>>> import numpy as np
>>> import numpy.linalg as la
>>> np.set_printoptions(precision=4, suppress=True, linewidth=120)
>>> def tidy(a):
...     return np.round(a, 4) + 0
... 
>>> Y = np.array([[0]])
>>> W2 = np.array([[3, 2], [3, 2]])
>>> J = np.block([[Y, np.zeros((1, 2))], [np.zeros((2, 1)), W2]])
>>> J
array([[0., 0., 0.],
       [0., 3., 2.],
       [0., 3., 2.]])
>>> rank = la.matrix_rank(J)
>>> rank
np.int64(1)
>>> N = la.svd(J)[2][rank:].T
>>> [int(la.matrix_rank(np.delete(J, i, axis=0))) for i in range(3)]
[1, 1, 1]
>>> tidy(N @ N.T)
array([[ 1.    ,  0.    ,  0.    ],
       [ 0.    ,  0.3077, -0.4615],
       [ 0.    , -0.4615,  0.6923]])
>>> print(la.matrix_rank(J.T @ J), la.matrix_rank(J @ J.T))
1 1
>>> [int(la.matrix_rank(J[:, :j + 1])) for j in range(3)]
[0, 1, 1]
>>> gram = J.T @ J
>>> tidy(la.eigvalsh(gram)[::-1])
array([26.,  0.,  0.])
>>> print((J @ J.T).shape)
(3, 3)
>>> gram
array([[ 0.,  0.,  0.],
       [ 0., 18., 12.],
       [ 0., 12.,  8.]])
>>> print(np.allclose(gram, gram.T))
True
>>> Uu, sigma, Vt = la.svd(J)
>>> print(np.argmax(sigma[:-1] / (sigma[1:] + 1e-6)) + 1)
1
>>> Y = Uu[:, :1] @ np.diag(sigma[:1]) @ Vt[:1]
>>> tidy(la.norm(J - Y, 2)), tidy(sigma[1])
(np.float64(0.0), np.float64(0.0))
>>> tidy(np.abs(J - Y).max())
np.float64(0.0)
>>> la.matrix_rank(Y)
np.int64(1)
>>> Uu, sigma, Vt = la.svd(J)
>>> vecs = Vt[:(sigma > 1e-8).sum()]
>>> rng = np.random.default_rng(332473)
>>> vec = J[1] + 3 * J[2] + rng.integers(2) * np.eye(3)[1]
>>> print(vec)
[ 0. 13.  8.]
>>> tidy(np.diag(vecs.T @ vecs))
array([0.    , 0.6923, 0.3077])
>>> la.matrix_rank(np.vstack([J, vec]))
np.int64(2)
>>> print(tidy(vecs.T @ vecs))
[[0.     0.     0.    ]
 [0.     0.6923 0.4615]
 [0.     0.4615 0.3077]]
>>> tidy(la.norm(vec - vecs.T @ vecs @ vec))
np.float64(0.5547)
>>> np.allclose(vecs.T @ vecs @ vec, vec)
False
>>> idx = rng.permutation(3)
>>> print(idx)
[1 2 0]
>>> Y = J[idx][:, idx]
>>> np.diag(Y)
array([3., 2., 0.])
>>> tidy(np.sort(np.abs(la.eigvals(Y))))
array([0., 0., 5.])
>>> Y
array([[3., 2., 0.],
       [3., 2., 0.],
       [0., 0., 0.]])
>>> arr = np.load("sample9.npy")
>>> arr
array([[  7,  -3,   0,  21],
       [ -7,   5,   6, -21],
       [ -1,   6,  -2,  -3],
       [ -3,   3,   4,  -9],
       [ -1,   7,  -7,  -3],
       [  9,  -1,   8,  27]])
>>> rank = la.matrix_rank(arr)
>>> print(rank)
3
>>> N = la.svd(arr)[2][rank:].T
>>> print(tidy(N[:, 0] / N[np.abs(N[:, 0]).round(6).argmax(), 0]))
[ 1.      0.      0.     -0.3333]
>>> print(np.allclose(arr @ N, 0))
True
>>> Uu, sigma, Vt = la.svd(arr, full_matrices=False)
>>> tidy(np.sqrt((sigma ** 2).sum())), tidy(la.norm(arr))
(np.float64(46.8828), np.float64(46.8828))
>>> (sigma > 1e-8).sum()
np.int64(3)
>>> tidy(np.cumsum(sigma ** 2) / np.sum(sigma ** 2))
array([0.8854, 0.9614, 1.    , 1.    ])
>>> print(tidy(np.abs(Vt[0])))
[0.3122 0.1502 0.0497 0.9367]
>>> print(Uu.shape, sigma.shape, Vt.shape)
(6, 4) (4,) (4, 4)
>>> np.abs(Uu[:, 0]).round(6).argmax()
np.int64(5)
>>> tidy(Uu.T @ Uu)
array([[1., 0., 0., 0.],
       [0., 1., 0., 0.],
       [0., 0., 1., 0.],
       [0., 0., 0., 1.]])
>>> tidy(Uu.T @ arr @ Vt.T)
array([[44.1153,  0.    ,  0.    ,  0.    ],
       [ 0.    , 12.9231,  0.    ,  0.    ],
       [ 0.    ,  0.    ,  9.2106,  0.    ],
       [ 0.    ,  0.    ,  0.    ,  0.    ]])
>>> tidy(Vt @ Vt.T)
array([[1., 0., 0., 0.],
       [0., 1., 0., 0.],
       [0., 0., 1., 0.],
       [0., 0., 0., 1.]])
